% python3 -q
>>> import numpy as np
>>> import numpy.linalg as la
>>> np.set_printoptions(precision=2, suppress=True, linewidth=200, legacy="1.25")
>>> E = np.load("case0.npy")
>>> print(E)
[[4. 1. 0. 0. 0. 0.]
 [0. 4. 1. 0. 0. 0.]
 [0. 0. 4. 1. 0. 0.]
 [0. 0. 0. 4. 1. 0.]
 [0. 0. 0. 0. 4. 1.]
 [0. 0. 0. 0. 0. 4.]]
>>> print(la.svd(E, compute_uv=False))
[4.92 4.67 4.3  3.87 3.44 3.12]
>>> print(np.count_nonzero(E))
11
>>> print(E.sum(axis=0))
[4. 5. 5. 5. 5. 5.]
>>> print(E - E[0])
[[ 0.  0.  0.  0.  0.  0.]
 [-4.  3.  1.  0.  0.  0.]
 [-4. -1.  4.  1.  0.  0.]
 [-4. -1.  0.  4.  1.  0.]
 [-4. -1.  0.  0.  4.  1.]
 [-4. -1.  0.  0.  0.  4.]]
>>> print(E.mean(axis=0))
[0.67 0.83 0.83 0.83 0.83 0.83]
>>> print(E.sum(axis=1))
[5. 5. 5. 5. 5. 4.]
>>> print(np.abs(E).max())
4.0
>>> J = np.load("layer3.npy")
>>> print(J)
[[-0.4  -0.83 -0.45  0.4 ]
 [-0.4  -0.83 -0.45  0.4 ]
 [-0.29 -0.69 -0.34  0.29]
 [-0.74 -0.99 -0.81  0.74]
 [-0.83 -1.   -0.89  0.83]
 [-0.06 -0.17 -0.07  0.06]
 [-0.06 -0.17 -0.07  0.06]
 [ 0.12  0.33  0.14 -0.12]
 [-0.88 -1.   -0.92  0.88]
 [ 0.18  0.47  0.21 -0.18]
 [ 0.45  0.88  0.51 -0.45]
 [ 0.35  0.77  0.4  -0.35]
 [-0.35 -0.77 -0.4   0.35]
 [ 0.06  0.17  0.07 -0.06]
 [ 0.29  0.69  0.34 -0.29]
 [ 0.85  1.    0.9  -0.85]
 [-0.58 -0.95 -0.65  0.58]
 [-0.29 -0.69 -0.34  0.29]
 [ 0.06  0.17  0.07 -0.06]
 [-0.45 -0.88 -0.51  0.45]
 [-0.29 -0.69 -0.34  0.29]
 [-0.91 -1.   -0.94  0.91]
 [ 0.18  0.47  0.21 -0.18]
 [ 0.54  0.94  0.6  -0.54]
 [ 0.58  0.95  0.65 -0.58]
 [-0.54 -0.94 -0.6   0.54]
 [-0.29 -0.69 -0.34  0.29]
 [-0.12 -0.33 -0.14  0.12]
 [-0.45 -0.88 -0.51  0.45]
 [ 0.4   0.83  0.45 -0.4 ]
 [-0.18 -0.47 -0.21  0.18]]
>>> J @ J
Traceback (most recent call last):
  File "<python-input-14>", line 1, in <module>
    J @ J
    ~~^~~
ValueError: matmul: Input operand 1 has a mismatch in its core dimension 0, with gufunc signature (n?,k),(k,m?)->(n?,m?) (size 31 is different from 4)
>>> gram = J.T @ J
>>> print(la.matrix_rank(gram))
3
>>> print(np.allclose(gram, gram.T))
True
